$ python -q
>>> import numpy as np
>>> from numpy import linalg as LA
>>> np.set_printoptions(precision=1, suppress=True, linewidth=100)
>>> feats = np.diag(5 * np.array([-2, 5, -3])) + np.array([[2, -2, -4], [2, -5, -4], [5, -5, 2]])
>>> feats
array([[ -8,  -2,  -4],
       [  2,  20,  -4],
       [  5,  -5, -13]])
>>> np.allclose(feats @ feats.T, feats.T @ feats)
False
>>> feats @ feats
array([[  40,   -4,   92],
       [   4,  416,  -36],
       [-115,  -45,  169]])
>>> np.round(np.abs(LA.eigvals(feats)).max(), 1)
np.float64(20.5)
>>> (feats - feats.T) / 2
array([[ 0. , -2. , -4.5],
       [ 2. ,  0. ,  0.5],
       [ 4.5, -0.5,  0. ]])
>>> f, g = feats[0], feats[1]
>>> f @ g
np.int64(-40)
>>> p = (f @ g) / (f @ f) * f
>>> np.outer(f, g)
array([[ -16, -160,   32],
       [  -4,  -40,    8],
       [  -8,  -80,   16]])
>>> g - p
array([-1.8, 19. , -5.9])
>>> (g - p) @ f
np.float64(0.0)
>>> J = np.load("w.npy")
>>> J
array([[-0.2, -0.4, -0.9],
       [-0.4,  0.9, -0.3],
       [-0.9, -0.3,  0.3]])
>>> # keeps lengths
>>> B = J / np.sqrt((J ** 2).mean(axis=1, keepdims=True))
>>> LA.norm(B, axis=1)
array([1.7, 1.7, 1.7])
>>> np.round(J - J.mean(axis=1, keepdims=True), 1) + 0
array([[ 0.3,  0.1, -0.4],
       [-0.4,  0.8, -0.4],
       [-0.6,  0. ,  0.6]])
>>> LA.matrix_rank(J - J.mean(axis=1, keepdims=True))
np.int64(2)
>>> feats[2] @ feats[1]
np.int64(-38)
>>> round(LA.norm(feats, 2), 1)
np.float64(20.8)
>>> LA.norm(feats, axis=1)
array([ 9.2, 20.5, 14.8])
>>> LA.norm(feats, axis=0)
array([ 9.6, 20.7, 14.2])
>>> LA.norm(J, axis=0)
array([1., 1., 1.])
>>> LA.svd(J, compute_uv=False)
array([1., 1., 1.])
>>> LA.pinv(J)
array([[-0.2, -0.4, -0.9],
       [-0.4,  0.9, -0.3],
       [-0.9, -0.3,  0.3]])
>>> np.round(J @ J.T, 1) + 0
array([[1., 0., 0.],
       [0., 1., 0.],
       [0., 0., 1.]])
>>> w, vecs = LA.eigh(J)
>>> LA.svd(J, compute_uv=False)
array([1., 1., 1.])
>>> (w > 1e-8).sum(), (w < -1e-8).sum()
(np.int64(2), np.int64(1))
>>> LA.eigvalsh(J + 5 * np.eye(3))
array([4., 6., 6.])
>>> np.round(w.sum(), 1), np.trace(J)
(np.float64(1.0), np.float64(1.0))
>>> np.round(vecs.T @ vecs, 1) + 0
array([[1., 0., 0.],
       [0., 1., 0.],
       [0., 0., 1.]])
>>> E = np.load("layer19.npy")
>>> E
array([[0, 0, 3],
       [0, 0, 6],
       [0, 0, 0]])
>>> np.allclose(E, E.T)
False
>>> E @ E
array([[0, 0, 0],
       [0, 0, 0],
       [0, 0, 0]])
>>> np.trace(E)
np.int64(0)
>>> np.round(np.abs(LA.eigvals(E)).max(), 1)
np.float64(0.0)
>>> round(float(LA.det(E)), 1)
0.0
>>> Uu, sig, Vh = LA.svd(E)
>>> vecs = Vh[:(sig > 1e-8).sum()]
>>> rng = np.random.default_rng(4804)
>>> x0 = E[2] + -1 * E[0] + rng.integers(2) * np.eye(3)[2]
>>> x0
array([ 0.,  0., -3.])
>>> np.diag(vecs.T @ vecs)
array([0., 0., 1.])
>>> np.allclose(vecs.T @ vecs @ x0, x0)
True
>>> round(LA.norm(x0 - vecs.T @ vecs @ x0), 1)
np.float64(0.0)
>>> vecs.T @ vecs
array([[0., 0., 0.],
       [0., 0., 0.],
       [0., 0., 1.]])
>>> round(np.trace(LA.pinv(E) @ E), 1)
np.float64(1.0)
>>> try:
...     LA.inv(E)
... except LA.LinAlgError as e:
...     print(repr(e))
... 
LinAlgError('Singular matrix')
>>> E @ LA.pinv(E) @ E
array([[0., 0., 3.],
       [0., 0., 6.],
       [0., 0., 0.]])
>>> LA.lstsq(E[:-1].T, E[-1])[2]
np.int32(1)
>>> np.allclose(E[:-1].T @ LA.lstsq(E[:-1].T, E[-1])[0], E[-1])
True
>>> [round(float(LA.det(J[:i, :i])), 2) + 0 for i in range(1, 4)]
[-0.17, -0.29, -1.0]
>>> np.round(LA.eigvalsh(J).min(), 1)
np.float64(-1.0)
>>> Uu, sig, Vh = LA.svd(E)
>>> sig
array([6.7, 0. , 0. ])
>>> B = Uu[:, :1] @ np.diag(sig[:1]) @ Vh[:1]
>>> B
array([[0., 0., 3.],
       [0., 0., 6.],
       [0., 0., 0.]])
>>> round(float(LA.norm(E - B, 2)), 1), sig[1]
(0.0, np.float64(0.0))
>>> X = np.loadtxt("x.csv", delimiter=",")
>>> X
array([[ 0., -1.,  0.],
       [-1.,  0., -1.],
       [ 0., -1.,  0.]])
>>> # column 2 repeats column 0
>>> f, g = X[0], X[2]
>>> f @ f
np.float64(1.0)
>>> p = (f @ g) / (f @ f) * f
>>> np.outer(f, g)
array([[ 0., -0.,  0.],
       [-0.,  1., -0.],
       [ 0., -0.,  0.]])
>>> m1 = np.load("mat.npy")
>>> m1
array([[ 0,  2],
       [-3,  0]])
>>> B = m1 / np.sqrt((m1 ** 2).mean(axis=1, keepdims=True))
>>> m1 - m1.mean(axis=1, keepdims=True)
array([[-1. ,  1. ],
       [-1.5,  1.5]])
>>> B[0]
array([0. , 1.4])
>>> K = np.array([[25.0, -19.7, 15.3],
...     [25.3, 3.3, -16.7],
...     [17.6, 5.3, -10.0],
...     [7.8, -24.3, 17.5],
...     [5.2, -8.6, -9.9],
...     [10.6, 17.8, -3.2],
...     [34.7, -11.4, -13.3],
...     [-1.8, 14.6, 3.3],
...     [9.2, -16.3, 7.0],
...     [-24.1, 11.1, -8.6]])
>>> Xs = K - K.mean(axis=0)
>>> vecs = LA.svd(Xs)[2][:2]
>>> B = Xs - Xs @ vecs.T @ vecs
>>> (Xs @ vecs.T).std(axis=0)
array([18.1, 14.2])
>>> np.round(np.cov(Xs @ vecs.T, rowvar=False), 1) + 0
array([[363.9,   0. ],
       [  0. , 225.1]])
>>> round(LA.norm(B) / LA.norm(Xs), 1)
np.float64(0.3)
>>> LA.norm(B, axis=1).round(6).argmax()
np.int64(5)
>>> np.diag(vecs.T @ vecs)
array([0.9, 0.6, 0.5])
